In [1]: import numpy as np

In [2]: import numpy.linalg as la

In [3]: np.set_printoptions(precision=2, suppress=True, linewidth=140)

In [4]: mat = np.load("m.npy")

In [5]: print(mat)
[[ 1.87  2.13  0.99]
 [ 2.14 -0.76 -1.96]
 [-0.73  2.84  0.64]
 [ 2.54 -1.37 -0.84]
 [-0.97  2.83  0.22]
 [ 0.87 -2.32  1.7 ]
 [ 2.8   0.58  0.92]
 [ 2.92 -0.51  0.48]
 [-1.22  1.88 -1.99]
 [ 1.56  2.22  1.27]
 [ 0.36 -0.26 -2.97]
 [ 1.38 -2.55 -0.78]
 [-0.39  2.97  0.06]
 [ 1.39 -2.63  0.4 ]
 [-2.56  0.25 -1.54]
 [-1.13  0.09  2.78]
 [ 1.51 -2.49 -0.73]
 [ 0.18 -2.62 -1.45]
 [-0.02  2.28  1.95]
 [-0.53  0.65  2.88]
 [-0.08  2.89 -0.79]]

In [6]: print(round(la.norm(mat, 1), 2), round(la.norm(mat, np.inf), 2))
37.12 5.09

In [7]: print(la.norm(mat, axis=1).argmax())
3

In [8]: print(round(float(la.norm(mat, "nuc")), 2))
23.32

In [9]: print(round(float(la.norm(mat) ** 2 / la.norm(mat, 2) ** 2), 2))
1.9

In [10]: print(np.round(mat[5] @ mat[13], 2))
7.99

In [11]: print(round(la.norm(mat[5] - mat[13]), 2))
1.43

In [12]: print(round(la.norm(mat[5], 1), 2), round(la.norm(mat[5], np.inf), 2))
4.89 2.32

In [13]: other = np.array([[2, 1], [1, 0], [1, 0]])

In [14]: C = np.array([[1, 5, 4, 2], [0, 3, 1, 0]])

In [15]: E = other @ C

In [16]: print(E)
[[ 2 13  9  4]
 [ 1  5  4  2]
 [ 1  5  4  2]]

In [17]: other = E / la.norm(E, axis=1, keepdims=True)

In [18]: C2 = other @ other.T

In [19]: print(la.norm(other, axis=1))
[1. 1. 1.]

In [20]: print(C2[1])
[1. 1. 1.]

In [21]: print((np.abs(C2) > 0.9).astype(int))
[[1 1 1]
 [1 1 1]
 [1 1 1]]

In [22]: Uu, s, vt = la.svd(E)

In [23]: print(np.argmax(s[:-1] / (s[1:] + 1e-6)) + 1)
2

In [24]: other = Uu[:, :2] @ np.diag(s[:2]) @ vt[:2]

In [25]: print(round(float(la.norm(E - other) / la.norm(E)), 2))
0.0

In [26]: print(other)
[[ 2. 13.  9.  4.]
 [ 1.  5.  4.  2.]
 [ 1.  5.  4.  2.]]

In [27]: rank = la.matrix_rank(E)

In [28]: print(rank)
2

In [29]: null = la.svd(E)[2][rank:].T

In [30]: print(null.shape)
(4, 2)

In [31]: C2 = E.T @ E

In [32]: print(np.trace(C2), (E ** 2).sum())
362 362

In [33]: print(np.round(la.svd(E, compute_uv=False) ** 2, 2) + 0)
[361.45   0.55   0.  ]

In [34]: other = np.array([[-1, -7], [4, -4]])

In [35]: C = np.array([[-7]])

In [36]: m1 = np.block([[other, np.zeros((2, 1))], [np.zeros((1, 2)), C]])

In [37]: print(m1)
[[-1. -7.  0.]
 [ 4. -4.  0.]
 [ 0.  0. -7.]]

In [38]: C2 = m1.T @ m1

In [39]: print((m1 @ m1.T).shape)
(3, 3)

In [40]: print(np.diag(C2))
[17. 65. 49.]

In [41]: print(C2)
[[17. -9.  0.]
 [-9. 65.  0.]
 [ 0.  0. 49.]]

In [42]: other = mat / la.norm(mat, axis=1, keepdims=True)

In [43]: C2 = other @ other.T

In [44]: print(C2[2])
[ 0.59 -0.55  1.   -0.7   0.99 -0.68  0.02 -0.36  0.55  0.66 -0.32 -0.97  0.97 -0.91  0.18  0.32 -0.96 -0.94  0.86  0.45  0.86]

In [45]: print(np.argwhere(np.triu(np.abs(C2) > 0.95, 1)))
[[ 0  9]
 [ 2  4]
 [ 2 11]
 [ 2 12]
 [ 2 16]
 [ 4 11]
 [ 4 12]
 [ 4 13]
 [ 4 16]
 [ 5  8]
 [10 15]
 [10 19]
 [11 16]
 [12 20]
 [15 19]
 [17 18]]

In [46]: print(la.norm(other, axis=1))
[1. 1. 1. 1. 1. 1. 1. 1. 1. 1. 1. 1. 1. 1. 1. 1. 1. 1. 1. 1. 1.]

In [47]: F = np.array([[0.5, 0.1, 1.3], [-0.5, 0.4, 0.2], [1.6, -0.6, -1.8]])

In [48]: print(F)
[[ 0.5  0.1  1.3]
 [-0.5  0.4  0.2]
 [ 1.6 -0.6 -1.8]]

In [49]: O, r_ = la.qr(F)

In [50]: print(np.round(O.T @ O, 2) + 0)
[[1. 0. 0.]
 [0. 1. 0.]
 [0. 0. 1.]]

In [51]: print(np.allclose(r_.T @ r_, F.T @ F))
True

In [52]: print(np.abs(np.diag(r_)))
[1.75 0.36 1.28]

In [53]: print(round(abs(r_[0, 0]), 2), round(la.norm(F[:, 0]), 2))
1.75 1.75

In [54]: print(O)
[[-0.29 -0.79 -0.54]
 [ 0.29 -0.61  0.74]
 [-0.91  0.05  0.4 ]]

In [55]: X = np.array([[-2.1, 2.3, 0.0],
    ...:     [0.6, -1.6, 0.7],
    ...:     [1.4, 1.0, 0.6],
    ...:     [-0.6, 2.2, 0.6],
    ...:     [0.0, -0.5, -1.8],
    ...:     [-0.7, 1.5, 0.3],
    ...:     [0.1, -0.4, -0.3],
    ...:     [1.0, 0.1, -0.9],
    ...:     [0.8, 0.3, 0.3],
    ...:     [-0.9, 1.1, 0.6],
    ...:     [-0.3, 0.9, 1.5],
    ...:     [-0.9, 0.3, 1.6],
    ...:     [2.2, -0.3, -0.9],
    ...:     [-0.7, -0.3, -0.1],
    ...:     [0.0, 0.7, -0.6],
    ...:     [-0.4, 1.4, 0.7],
    ...:     [0.3, -0.2, -1.4],
    ...:     [-0.3, -1.2, 0.6],
    ...:     [-0.5, -0.7, -1.1],
    ...:     [-1.0, -0.5, 1.5]])

In [56]: rng = np.random.default_rng(53219)

In [57]: X[:, 2] = 2 * X[:, 1] + 0.1 * rng.normal(size=20)

In [58]: print(X)
[[-2.1   2.3   4.68]
 [ 0.6  -1.6  -3.22]
 [ 1.4   1.    2.01]
 [-0.6   2.2   4.44]
 [ 0.   -0.5  -1.03]
 [-0.7   1.5   2.97]
 [ 0.1  -0.4  -0.8 ]
 [ 1.    0.1   0.07]
 [ 0.8   0.3   0.7 ]
 [-0.9   1.1   2.18]
 [-0.3   0.9   1.8 ]
 [-0.9   0.3   0.32]
 [ 2.2  -0.3  -0.58]
 [-0.7  -0.3  -0.71]
 [ 0.    0.7   1.21]
 [-0.4   1.4   2.84]
 [ 0.3  -0.2  -0.38]
 [-0.3  -1.2  -2.53]
 [-0.5  -0.7  -1.38]
 [-1.   -0.5  -0.96]]

In [59]: dist = la.norm(X[:, None] - X[None], axis=-1)

In [60]: print(np.flatnonzero(dist[15] < dist.mean() / 2))
[ 5  9 10 15]

In [61]: print(dist[:5, :5])
[[0.   9.22 4.59 1.52 6.7 ]
 [9.22 0.   5.9  8.64 2.53]
 [4.59 5.9  0.   3.36 3.67]
 [1.52 8.64 3.36 0.   6.13]
 [6.7  2.53 3.67 6.13 0.  ]]

In [62]: Xc = X - X.mean(axis=0)

In [63]: evecs = la.svd(Xc)[2][:2]

In [64]: other = Xc - Xc @ evecs.T @ evecs

In [65]: print(np.round(la.norm(other) / la.norm(Xc), 2))
0.02

In [66]: print(np.round(other.std(axis=0), 2) + 0)
[0.   0.04 0.02]

In [67]: print(np.diag(evecs.T @ evecs))
[1.  0.2 0.8]

In [68]: vec = np.array([2, 0, 1])

In [69]: print(X * vec)
[[-4.2   0.    4.68]
 [ 1.2  -0.   -3.22]
 [ 2.8   0.    2.01]
 [-1.2   0.    4.44]
 [ 0.   -0.   -1.03]
 [-1.4   0.    2.97]
 [ 0.2  -0.   -0.8 ]
 [ 2.    0.    0.07]
 [ 1.6   0.    0.7 ]
 [-1.8   0.    2.18]
 [-0.6   0.    1.8 ]
 [-1.8   0.    0.32]
 [ 4.4  -0.   -0.58]
 [-1.4  -0.   -0.71]
 [ 0.    0.    1.21]
 [-0.8   0.    2.84]
 [ 0.6  -0.   -0.38]
 [-0.6  -0.   -2.53]
 [-1.   -0.   -1.38]
 [-2.   -0.   -0.96]]

In [70]: vec @ X
ValueError: matmul: Input operand 1 has a mismatch in its core dimension 0, with gufunc signature (n?,k),(k,m?)->(n?,m?) (size 20 is different from 3)


In [71]: print(la.norm(X @ vec) <= la.norm(X, 2) * la.norm(vec) + 1e-9)
True

In [72]: print(np.einsum("ij,j->i", X, vec))
[ 0.48 -2.02  4.81  3.24 -1.03  1.57 -0.6   2.07  2.3   0.38  1.2  -1.48  3.82 -2.11  1.21  2.04  0.22 -3.13 -2.38 -2.96]

In [73]: print((X * vec).sum(axis=1))
[ 0.48 -2.02  4.81  3.24 -1.03  1.57 -0.6   2.07  2.3   0.38  1.2  -1.48  3.82 -2.11  1.21  2.04  0.22 -3.13 -2.38 -2.96]

In [74]: labels = X[:, 1] > np.median(X[:, 1])

In [75]: f = X[labels].mean(axis=0) - X[~labels].mean(axis=0)

In [76]: print(f)
[-0.54  1.73  3.47]

In [77]: print(((X - X.mean(axis=0)) @ f > 0).astype(int))
[1 0 1 1 0 1 0 0 0 1 1 0 0 0 1 1 0 0 0 0]

In [78]: O, evecs = la.qr(X[:, :1])[0], la.qr(X[:, 1:])[0]

In [79]: s = la.svd(O.T @ evecs, compute_uv=False)

In [80]: print(s)
[0.41]

In [81]: print((s > 0.9).sum())
0
